>>> import numpy as np
>>> np.set_printoptions(suppress=True, linewidth=120)
>>> tidy = lambda a: np.round(a, 2) + 0
>>> M2 = np.array([[9, -1, 8, -5, 2, 9],
...     [-4, -6, -2, -8, 0, 6],
...     [0, 8, 4, -2, -6, 2],
...     [0, -4, -8, 5, 9, -4],
...     [6, 0, -3, 5, -6, 8],
...     [5, -7, 5, -3, 7, 9]])
>>> M2[-1] = M2[0]
>>> A = M2 + 0.1 * np.eye(6)
>>> A
array([[ 9.1, -1. ,  8. , -5. ,  2. ,  9. ],
       [-4. , -5.9, -2. , -8. ,  0. ,  6. ],
       [ 0. ,  8. ,  4.1, -2. , -6. ,  2. ],
       [ 0. , -4. , -8. ,  5.1,  9. , -4. ],
       [ 6. ,  0. , -3. ,  5. , -5.9,  8. ],
       [ 9. , -1. ,  8. , -5. ,  2. ,  9.1]])
>>> x0 = np.array([0, -2, -2, 2, -3, -3])
>>> y = A @ x0
>>> beta, lr = np.zeros(6), 1 / np.linalg.norm(A, 2) ** 2
>>> for i in range(60):
...     beta -= lr * A.T @ (A @ beta - y)
...     if i % 10 == 0: print(i, round(np.linalg.norm(A @ beta - y), 2))
... 
0 24.73
10 8.65
20 7.18
30 6.09
40 5.17
50 4.39
>>> print(tidy(beta))
[-1.14 -1.15 -1.77  2.7  -2.01 -1.78]
>>> tidy(np.linalg.cond(A))
np.float64(350.94)
>>> tidy(np.abs(np.linalg.eigvals(A)).max())
np.float64(17.61)
>>> print(np.allclose(A, A.T))
False
>>> (A + A.T) / 2
array([[ 9.1, -2.5,  4. , -2.5,  4. ,  9. ],
       [-2.5, -5.9,  3. , -6. ,  0. ,  2.5],
       [ 4. ,  3. ,  4.1, -5. , -4.5,  5. ],
       [-2.5, -6. , -5. ,  5.1,  7. , -4.5],
       [ 4. ,  0. , -4.5,  7. , -5.9,  5. ],
       [ 9. ,  2.5,  5. , -4.5,  5. ,  9.1]])
>>> tidy(np.linalg.det(A))
np.float64(-12600.65)
>>> tidy(np.trace(A))
np.float64(15.6)
>>> data = np.load("test10.npy")
>>> data
array([[0, 0, 1, 0],
       [0, 0, 1, 0],
       [1, 1, 0, 0],
       [0, 0, 0, 0]])
>>> # row 1 repeats row 0
>>> np.all(np.linalg.eigvalsh(data) > 0)
np.False_
>>> tidy(np.linalg.eigvalsh(data).min())
np.float64(-1.41)
>>> [round(float(np.linalg.det(data[:i, :i])), 2) + 0 for i in range(1, 5)]
[0.0, 0.0, 0.0, 0.0]
>>> tidy(np.linalg.det(data))
np.float64(0.0)
>>> print(data @ data)
[[1 1 0 0]
 [1 1 0 0]
 [0 0 2 0]
 [0 0 0 0]]
>>> (data != 0).astype(int)
array([[0, 0, 1, 0],
       [0, 0, 1, 0],
       [1, 1, 0, 0],
       [0, 0, 0, 0]])
>>> (np.linalg.matrix_power((data != 0) + (data.T != 0) + np.eye(4), 4) > 0).astype(int)
array([[1, 1, 1, 0],
       [1, 1, 1, 0],
       [1, 1, 1, 0],
       [0, 0, 0, 1]])
>>> np.flatnonzero(np.linalg.matrix_power((data != 0) + (data.T != 0) + np.eye(4), 4)[1])
array([0, 1, 2])
>>> U, s, Vh = np.linalg.svd(A)
>>> print(tidy(s))
[25.09 15.48 12.97 10.94  3.2   0.07]
>>> M2 = U[:, :5] @ np.diag(s[:5]) @ Vh[:5]
>>> tidy(np.abs(A - M2).max())
np.float64(0.03)
>>> np.linalg.matrix_rank(A, rtol=0.05)
np.int64(5)
>>> print(np.linalg.matrix_rank(M2))
5
>>> print(tidy(np.linalg.norm(A - M2) / np.linalg.norm(A)))
0.0
>>> X = np.loadtxt("layer14.csv", delimiter=",")
>>> X
array([[-2., -1.,  0.,  1.,  2.],
       [ 3.,  4.,  5.,  6.,  7.],
       [ 8.,  9., 10., 11., 12.],
       [13., 14., 15., 16., 17.],
       [18., 19., 20., 21., 22.]])
>>> rank = np.linalg.matrix_rank(X)
>>> rank
np.int64(2)
>>> ns = np.linalg.svd(X)[2][rank:].T
>>> np.allclose(X @ ns, 0)
True
>>> [int(np.linalg.matrix_rank(np.delete(X, i, axis=0))) for i in range(5)]
[2, 2, 2, 2, 2]
>>> [int(np.linalg.matrix_rank(X[:i])) for i in range(1, len(X) + 1)]
[1, 2, 2, 2, 2]
>>> print(ns.shape)
(5, 3)
>>> tidy(ns @ ns.T)
array([[ 0.4, -0.4, -0.2,  0. ,  0.2],
       [-0.4,  0.7, -0.2, -0.1,  0. ],
       [-0.2, -0.2,  0.8, -0.2, -0.2],
       [ 0. , -0.1, -0.2,  0.7, -0.4],
       [ 0.2,  0. , -0.2, -0.4,  0.4]])
>>> E = np.array([[0, -2, 1, 3, -3],
...     [3, -1, -5, -1, -3],
...     [3, -1, -5, -1, -3],
...     [0, -3, -2, 5, 2],
...     [-4, 0, -2, -1, 0]])
>>> E
array([[ 0, -2,  1,  3, -3],
       [ 3, -1, -5, -1, -3],
       [ 3, -1, -5, -1, -3],
       [ 0, -3, -2,  5,  2],
       [-4,  0, -2, -1,  0]])
>>> U, s, Vh = np.linalg.svd(E)
>>> tidy(s)
array([9.52, 6.96, 4.79, 3.74, 0.  ])
>>> M2 = U[:, :4] @ np.diag(s[:4]) @ Vh[:4]
>>> np.linalg.matrix_rank(M2)
np.int64(4)
>>> print(tidy(np.linalg.norm(E - M2) / np.linalg.norm(E)))
0.0
>>> W0 = np.array([[-2, -2, -2, 1, 2],
...     [-1, 0, 0, 2, 2],
...     [2, 1, 2, 1, 0],
...     [-2, 1, -2, -1, 1]])
>>> W0[0] = W0[1]
>>> W0
array([[-1,  0,  0,  2,  2],
       [-1,  0,  0,  2,  2],
       [ 2,  1,  2,  1,  0],
       [-2,  1, -2, -1,  1]])
>>> np.allclose(W0[:-1].T @ np.linalg.lstsq(W0[:-1].T, W0[-1])[0], W0[-1])
False
>>> np.linalg.lstsq(W0[:-1].T, W0[-1])[2]
np.int32(2)
>>> try:
...     np.linalg.inv(W0)
... except np.linalg.LinAlgError as e:
...     print(repr(e))
... 
LinAlgError('Last 2 dimensions of the array must be square')
>>> U, s, Vh = np.linalg.svd(W0)
>>> np.argmax(s[:-1] / (s[1:] + 1e-6)) + 1
np.int64(3)
>>> tidy(s)
array([4.52, 4.04, 1.5 , 0.  ])
>>> M2 = U[:, :3] @ np.diag(s[:3]) @ Vh[:3]
>>> print(tidy(M2))
[[-1.  0.  0.  2.  2.]
 [-1.  0.  0.  2.  2.]
 [ 2.  1.  2.  1.  0.]
 [-2.  1. -2. -1.  1.]]
>>> tidy(np.linalg.norm(W0 - M2, 2)), tidy(s[3])
(np.float64(0.0), np.float64(0.0))
>>> print(tidy(np.linalg.norm(W0 - M2) / np.linalg.norm(W0)))
0.0
>>> np.linalg.matrix_rank(M2)
np.int64(3)
>>> np.linalg.matrix_rank(W0, rtol=0.05)
np.int64(3)
>>> x0 = np.array([-7, 3, 0, 1, -8])
>>> np.linalg.norm(X @ x0) <= np.linalg.norm(X, 2) * np.linalg.norm(x0) + 1e-9
np.True_
>>> (X @ x0).argmax()
np.int64(0)
>>> X @ np.eye(5)[4]
array([ 2.,  7., 12., 17., 22.])
>>> X @ x0
array([  -4.,  -59., -114., -169., -224.])
>>> (X * x0).sum(axis=1)
array([  -4.,  -59., -114., -169., -224.])
>>> np.sign((X @ x0).round(6))
array([-1., -1., -1., -1., -1.])
>>> X * x0
array([[  14.,   -3.,    0.,    1.,  -16.],
       [ -21.,   12.,    0.,    6.,  -56.],
       [ -56.,   27.,    0.,   11.,  -96.],
       [ -91.,   42.,    0.,   16., -136.],
       [-126.,   57.,    0.,   21., -176.]])
>>> M2 = np.array([[0]])
>>> C = np.array([[0, 1, -1], [-1, 1, 2], [-2, -2, -2]])
>>> J = np.block([[M2, np.array([[-3, 5, -4]])], [np.zeros((3, 1)), C]])
>>> J
array([[ 0., -3.,  5., -4.],
       [ 0.,  0.,  1., -1.],
       [ 0., -1.,  1.,  2.],
       [ 0., -2., -2., -2.]])
>>> # rows and columns are dependent
>>> [round(float(x), 2) for x in np.linalg.svd(J, compute_uv=False)[:3]]
[7.21, 3.7, 2.08]
>>> np.linalg.cond(J) > 100
np.True_
>>> tidy(np.linalg.norm(J, 2) / np.linalg.norm(J))
np.float64(0.86)
>>> np.linalg.matrix_rank(J, rtol=0.1)
np.int64(3)
>>> u, g = J[3], J[0]
>>> u @ g
np.float64(4.0)
>>> u @ u
np.float64(12.0)
>>> pr = (u @ g) / (u @ u) * u
>>> print(tidy(pr))
[ 0.   -0.67 -0.67 -0.67]
>>> np.outer(u, g)
array([[  0.,  -0.,   0.,  -0.],
       [ -0.,   6., -10.,   8.],
       [ -0.,   6., -10.,   8.],
       [ -0.,   6., -10.,   8.]])
>>> tidy(g - pr)
array([ 0.  , -2.33,  5.67, -3.33])
>>> (g - pr) @ u
np.float64(0.0)
>>> ang = np.radians(30)
>>> R = np.eye(4)
>>> R[2, 2] = R[1, 1] = np.cos(ang)
>>> R[2, 1], R[1, 2] = -np.sin(ang), np.sin(ang)
>>> tidy(R)
array([[ 1.  ,  0.  ,  0.  ,  0.  ],
       [ 0.  ,  0.87,  0.5 ,  0.  ],
       [ 0.  , -0.5 ,  0.87,  0.  ],
       [ 0.  ,  0.  ,  0.  ,  1.  ]])
>>> M2 = J @ R.T
>>> tidy(M2)
array([[ 0.  , -0.1 ,  5.83, -4.  ],
       [ 0.  ,  0.5 ,  0.87, -1.  ],
       [ 0.  , -0.37,  1.37,  2.  ],
       [ 0.  , -2.73, -0.73, -2.  ]])
>>> print(np.allclose(J @ J.T, M2 @ M2.T))
True
>>> tidy(np.linalg.det(R)), tidy(np.trace(R))
(np.float64(1.0), np.float64(3.73))
>>> print(tidy(np.linalg.svd(J, compute_uv=False)), tidy(np.linalg.svd(M2, compute_uv=False)))
[7.21 3.7  2.08 0.  ] [7.21 3.7  2.08 0.  ]
>>> tidy(np.abs(M2 - J).max(axis=0))
array([0.  , 2.9 , 1.27, 0.  ])
>>> mat = np.array([[0, 2, -1, -3, 0], [2, 2, -1, -1, -1], [-6, -4, 2, 0, 3]])
>>> # null space of dimension 3
>>> rank = np.linalg.matrix_rank(mat)
>>> rank
np.int64(2)
>>> ns = np.linalg.svd(mat)[2][rank:].T
>>> ns.shape
(5, 3)
>>> np.allclose(mat @ ns, 0)
True
>>> [int(np.linalg.matrix_rank(mat[:, :j + 1])) for j in range(5)]
[1, 2, 2, 2, 2]
>>> m1 = np.array([[-3, -2, -1], [0, 1, 2], [3, 4, 5], [6, 7, 8], [9, 10, 11]])
>>> U, s, Vh = np.linalg.svd(m1)
>>> np.argmax(s[:-1] / (s[1:] + 1e-6)) + 1
np.int64(2)
>>> M2 = U[:, :2] @ np.diag(s[:2]) @ Vh[:2]
>>> tidy(np.linalg.norm(m1 - M2, 2)), tidy(s[2])
(np.float64(0.0), np.float64(0.0))
>>> np.linalg.matrix_rank(m1, rtol=0.05)
np.int64(2)
>>> print(tidy(np.abs(m1 - M2).max()))
0.0
>>> rank = np.linalg.matrix_rank(m1)
>>> rank
np.int64(2)
>>> ns = np.linalg.svd(m1)[2][rank:].T
>>> tidy(ns[:, 0] / ns[np.abs(ns[:, 0]).round(6).argmax(), 0])
array([-0.5,  1. , -0.5])
>>> np.linalg.matrix_rank(m1.T @ m1), np.linalg.matrix_rank(m1 @ m1.T)
(np.int64(2), np.int64(2))
>>> np.allclose(m1 @ ns, 0)
True
>>> [int(np.linalg.matrix_rank(m1[:i])) for i in range(1, len(m1) + 1)]
[1, 2, 2, 2, 2]
>>> [int(np.linalg.matrix_rank(m1[:, :j + 1])) for j in range(3)]
[1, 2, 2]
>>> ang = np.radians(33)
>>> R = np.eye(3)
>>> R[2, 2] = R[1, 1] = np.cos(ang)
>>> R[2, 1], R[1, 2] = -np.sin(ang), np.sin(ang)
>>> tidy(R)
array([[ 1.  ,  0.  ,  0.  ],
       [ 0.  ,  0.84,  0.54],
       [ 0.  , -0.54,  0.84]])
>>> M2 = m1 @ R.T
>>> tidy(np.linalg.det(R)), tidy(np.trace(R))
(np.float64(1.0), np.float64(2.68))
>>> tidy(np.abs(M2 - m1).max(axis=0))
array([0.  , 4.38, 7.22])
>>> np.allclose(m1 @ m1.T, M2 @ M2.T)
True
